$ python -q
>>> import numpy as np
>>> import numpy.linalg as la
>>> np.set_printoptions(precision=4, suppress=True, linewidth=200)
>>> mat = np.array([[2, 3, 2, 2], [3, 9, 6, 7], [2, 6, 10, 7], [2, 7, 7, 7]])
>>> ev, evecs = la.eigh(mat)
>>> print(np.abs(evecs[:, -1]).round(6).argmax())
2
>>> print(np.round(evecs.T @ evecs, 4) + 0)
[[1. 0. 0. 0.]
 [0. 1. 0. 0.]
 [0. 0. 1. 0.]
 [0. 0. 0. 1.]]
>>> la.eigvalsh(mat @ mat)
array([  0.0883,   1.3055,  14.0163, 520.5899])
>>> evecs @ np.diag(ev) @ evecs.T
array([[ 2.,  3.,  2.,  2.],
       [ 3.,  9.,  6.,  7.],
       [ 2.,  6., 10.,  7.],
       [ 2.,  7.,  7.,  7.]])
>>> ev, evecs = la.eig(mat)
>>> print(np.sort(la.eigvals(la.inv(mat))))
[0.0438 0.2671 0.8752 3.3656]
>>> print(round(float(np.prod(ev)), 4))
29.0
>>> vec = np.ones(4)
>>> for _ in range(4):
...     vec = mat @ vec
...     vec /= la.norm(vec)
...     print(round(vec @ mat @ vec, 4))
... 
22.8054
22.8162
22.8164
22.8164
>>> vec
array([0.1907, 0.5705, 0.5906, 0.538 ])
>>> ev, evecs = la.eigh(mat)
>>> vec = np.array([0, 1, 2, 0])
>>> evecs * np.abs(ev) @ evecs.T
array([[ 2.,  3.,  2.,  2.],
       [ 3.,  9.,  6.,  7.],
       [ 2.,  6., 10.,  7.],
       [ 2.,  7.,  7.,  7.]])
>>> vec @ mat @ vec
np.int64(73)
>>> (np.sign(evecs[:, -1].round(6)) == np.sign(evecs[0, -1].round(6))).astype(int)
array([1, 1, 1, 1])
>>> Y = np.array([[1, 3, 6], [7, 4, 9], [7, 1, 9], [4, 6, 5]])
>>> np.vstack([mat, Y.T]).shape
(7, 4)
>>> Y @ mat
Traceback (most recent call last):
  File "<python-input-22>", line 1, in <module>
    Y @ mat
    ~~^~~~~
ValueError: matmul: Input operand 1 has a mismatch in its core dimension 0, with gufunc signature (n?,k),(k,m?)->(n?,m?) (size 4 is different from 3)
>>> la.matrix_rank(np.vstack([mat, Y.T]))
np.int64(4)
>>> Y.T @ mat.T
array([[ 45, 136, 142, 128],
       [ 32,  93,  82,  83],
       [ 67, 188, 191, 173]])
>>> np.einsum("ij,ij->i", mat, mat)
array([ 21, 175, 189, 151])
>>> la.matrix_rank(mat @ Y)
np.int64(3)
>>> A = np.loadtxt("sample19.csv", delimiter=",")
>>> print(A)
[[ 0.9069 -0.9536 -0.2913]
 [-0.8144  0.8854 -0.0798]
 [-0.5649  0.6411 -0.6169]
 [ 0.9379 -0.9705  0.4136]
 [ 0.4699 -0.5581 -0.0599]
 [ 0.8178 -0.8917 -0.3627]
 [ 0.5154 -0.598   0.2913]
 [ 0.6044 -0.7064 -0.4462]
 [-0.4462  0.5227 -0.2729]
 [-0.7398  0.8243  0.02  ]
 [ 0.2913 -0.3799 -0.664 ]
 [ 0.1293 -0.1489  0.2543]
 [-0.354   0.4219 -0.1391]
 [-0.3185  0.3885  0.0997]
 [ 0.9748 -0.9906  0.0798]
 [-0.354   0.4542  0.7163]
 [-0.8917  0.9458  0.6527]
 [ 0.8005 -0.8717  0.3452]
 [-0.0798  0.0997  0.04  ]
 [ 0.3799 -0.4777 -0.6169]
 [-0.0599  0.0599 -0.3452]
 [-0.8275  0.8977  0.1974]]
>>> vec = np.array([0, 3, 1])
>>> target = A @ vec
>>> print(np.round(la.pinv(A) @ A, 4) + 0)
[[1. 0. 0.]
 [0. 1. 0.]
 [0. 0. 1.]]
>>> rng = np.random.default_rng(54539)
>>> target = target + 0.05 * rng.normal(size=22)
>>> target
array([-3.1418,  2.601 ,  1.3926, -2.4957, -1.6372, -3.0752, -1.5214, -2.5424,  1.266 ,  2.4669, -1.8284, -0.2563,  1.1247,  1.21  , -2.9172,  2.0951,  3.426 , -2.2871,  0.3038, -2.0159, -0.2189,
        2.7772])
>>> b, *_ = la.lstsq(A, target)
>>> round(la.norm(target - A @ b), 4)
np.float64(0.2158)
>>> [round(float(la.norm(la.solve(A.T @ A + lam * np.eye(3), A.T @ target))), 2) for lam in (0, 1, 10, 100)]
[3.14, 2.26, 1.51, 0.37]
